$ python -q
>>> import numpy as np
>>> from numpy import linalg as LA
>>> np.set_printoptions(suppress=True, linewidth=160)
>>> def tidy(a):
...     return np.round(a, 2) + 0
... 
>>> W0 = np.load("block17.npy")
>>> print(W0)
[[-2.  0. -2.  0.  0.]
 [-1.  0. -1.  0.  0.]
 [-2. -1. -1.  0.  0.]
 [ 0.  0.  0.  2.  0.]
 [ 0.  0.  0. -1. -2.]]
>>> # rank 4
>>> M2 = W0 / np.sqrt((W0 ** 2).mean(axis=1, keepdims=True))
>>> tidy(LA.norm(M2, axis=1))
array([2.24, 2.24, 2.24, 2.24, 2.24])
>>> Uu, sigma, VT = LA.svd(W0)
>>> print(tidy(sigma))
[3.87 2.56 1.56 1.   0.  ]
>>> M2 = Uu[:, :4] @ np.diag(sigma[:4]) @ VT[:4]
>>> LA.matrix_rank(W0, rtol=0.05)
np.int64(4)
>>> print(tidy(LA.norm(W0 - M2, 2)), tidy(sigma[4]))
0.0 0.0
>>> LA.matrix_rank(M2)
np.int64(4)
>>> w1 = np.array([[1, 2, 3, 2, 2, 2],
...     [2, 1, 1, 2, 2, 1],
...     [2, 2, 1, 3, 0, 2],
...     [0, 2, 1, 1, 3, 1],
...     [1, 3, 0, 2, 0, 0]])
>>> c = np.array([2, 2, 3, 0, -3, 2])
>>> act = np.maximum(W0 @ w1 + c, 0)
>>> (act > 0).astype(int)
array([[0, 0, 0, 0, 0, 0],
       [0, 0, 0, 0, 0, 0],
       [0, 0, 0, 0, 0, 0],
       [1, 1, 1, 1, 1, 1],
       [0, 0, 1, 0, 0, 1]])
>>> print(LA.matrix_rank(act))
2
>>> basis = np.array([[0, -1, -1],
...     [-1, 0, 3],
...     [0, 3, 2],
...     [3, 3, 2],
...     [-2, 2, 2],
...     [-1, 1, -2]])
>>> (act @ basis).round(6).argmax(axis=1)
array([0, 0, 0, 1, 1])
>>> print(act @ basis)
[[  0.   0.   0.]
 [  0.   0.   0.]
 [  0.   0.   0.]
 [-10.  29.  28.]
 [ -1.   7.   2.]]
>>> LA.lstsq(W0[:-1].T, W0[-1])[2]
np.int32(3)
>>> tidy(np.trace(LA.pinv(W0) @ W0))
np.float64(4.0)
>>> tidy(W0 @ LA.pinv(W0) @ W0)
array([[-2.,  0., -2.,  0.,  0.],
       [-1.,  0., -1.,  0.,  0.],
       [-2., -1., -1.,  0.,  0.],
       [ 0.,  0.,  0.,  2.,  0.],
       [ 0.,  0.,  0., -1., -2.]])
>>> np.unique(W0.round(6), axis=0).shape
(5, 5)
